% ipython --no-banner

In [1]: import numpy as np

In [2]: from numpy import linalg as LA

In [3]: np.set_printoptions(precision=3, suppress=True, linewidth=140)

In [4]: E = np.array([[-2, -1, 0], [0, -2, -1], [-1, 0, -2]])

In [5]: print(np.sort(np.abs(np.fft.fft(E[0]))), np.sort(LA.svd(E, compute_uv=False)))
[1.732 1.732 3.   ] [1.732 1.732 3.   ]

In [6]: print((E @ E)[0])
[4 4 1]

In [7]: rng = np.random.default_rng(137257)

In [8]: lab = rng.permutation(3)

In [9]: print(lab)
[1 0 2]

In [10]: A2 = E[lab][:, lab]

In [11]: print(A2)
[[-2  0 -1]
 [-1 -2  0]
 [ 0 -1 -2]]

In [12]: print(np.diag(A2))
[-2 -2 -2]

In [13]: print(round(LA.det(A2), 3), round(float(LA.det(E[lab])), 3))
-9.0 9.0

In [14]: lab = rng.permutation(3)

In [15]: A2 = E[:, lab] * rng.choice([-1, 1], 3)

In [16]: print(A2)
[[ 0  1 -2]
 [-1  2  0]
 [-2  0 -1]]

In [17]: left, _, Vt = LA.svd(E.T @ A2)

In [18]: print(np.round(LA.lstsq(E, A2)[0], 3) + 0)
[[ 0.  0.  1.]
 [ 0. -1.  0.]
 [ 1.  0.  0.]]

In [19]: def softmax(z):
    ...:     e = np.exp(z - z.max(axis=-1, keepdims=True))
    ...:     return e / e.sum(axis=-1, keepdims=True)
    ...: 

In [20]: print(softmax(A2).sum(axis=1))
[1. 1. 1.]

In [21]: print(softmax(A2[2]))
[0.09  0.665 0.245]

In [22]: S = A2 @ A2.T / np.sqrt(3)

In [23]: print(softmax(S + np.triu(np.full(S.shape, -np.inf), 1)))
[[1.    0.    0.   ]
 [0.15  0.85  0.   ]
 [0.131 0.131 0.739]]

In [24]: X = (rng.random((4, 4)) < 0.3) + np.eye(4)

In [25]: X /= X.sum(axis=1, keepdims=True)

In [26]: print(X)
[[1.    0.    0.    0.   ]
 [0.    0.333 0.333 0.333]
 [0.25  0.25  0.5   0.   ]
 [0.    0.    0.5   0.5  ]]

In [27]: T = np.stack([X, 3 * X, X[::-1]])

In [28]: print(T.sum(axis=0))
[[4.    0.    0.5   0.5  ]
 [0.25  1.583 1.833 1.333]
 [1.    1.333 2.333 0.333]
 [1.    0.    2.    2.   ]]

In [29]: print(LA.norm(T, axis=(1, 2)))
[1.486 4.458 1.486]

In [30]: print(LA.det(T))
[0.083 6.75  0.083]

In [31]: F = np.load("arr.npy")

In [32]: print(F)
[[-0.1 -0.2 17.   1.2  1.3]
 [ 0.5 -0.4 -9.  -1.9  1.4]
 [ 0.5 -0.6 -9.   1.5 -1. ]
 [-0.3 -0.5  5.  -1.1  1.3]]

In [33]: A2 = np.array([[-3, 2, 0], [-1, 1, 3], [1, -3, 0], [1, -3, -1], [-1, -2, 0]])

In [34]: print(LA.matrix_rank(F @ A2))
3

In [35]: print(np.einsum("ij,ij->i", F, F))
[292.18  86.98  84.86  28.24]

In [36]: K = 5 * np.eye(5) + np.eye(5, k=1)

In [37]: print(K)
[[5. 1. 0. 0. 0.]
 [0. 5. 1. 0. 0.]
 [0. 0. 5. 1. 0.]
 [0. 0. 0. 5. 1.]
 [0. 0. 0. 0. 5.]]

In [38]: O, Rm = LA.qr(K)

In [39]: print(O @ Rm)
[[5. 1. 0. 0. 0.]
 [0. 5. 1. 0. 0.]
 [0. 0. 5. 1. 0.]
 [0. 0. 0. 5. 1.]
 [0. 0. 0. 0. 5.]]

In [40]: print(O.shape, Rm.shape)
(5, 5) (5, 5)

In [41]: print(O)
[[ 1.  0.  0.  0.  0.]
 [-0.  1.  0.  0.  0.]
 [-0. -0.  1.  0.  0.]
 [-0. -0. -0.  1.  0.]
 [-0. -0. -0. -0.  1.]]

In [42]: print(abs(Rm[0, 0]), round(float(LA.norm(K[:, 0])), 3))
5.0 5.0

In [43]: W0 = np.load("mat.npy")

In [44]: print(W0)
[[ 0.163  0.257 -0.21   0.163]
 [ 0.257  0.403 -0.33   0.257]
 [-0.21  -0.33   0.27  -0.21 ]
 [ 0.163  0.257 -0.21   0.163]]

In [45]: W = np.array([[1, 0], [-2, 2], [1, -1], [-1, 2]])

In [46]: beta = np.array([1, 2])

In [47]: hid = np.maximum(W0 @ W + beta, 0)

In [48]: print((hid > 0).astype(int))
[[1 1]
 [0 1]
 [1 1]
 [1 1]]

In [49]: print(hid)
[[0.277 3.05 ]
 [0.    3.65 ]
 [1.93  0.65 ]
 [0.277 3.05 ]]

In [50]: print(LA.matrix_rank(hid))
2

In [51]: cent = np.array([[-5, 0, 0], [-2, -1, 2]])

In [52]: print(W @ cent)
[[-5  0  0]
 [ 6 -2  4]
 [-3  1 -2]
 [ 1 -2  4]]

In [53]: print((hid @ cent).round(6).argmax(axis=1))
[2 2 2 2]
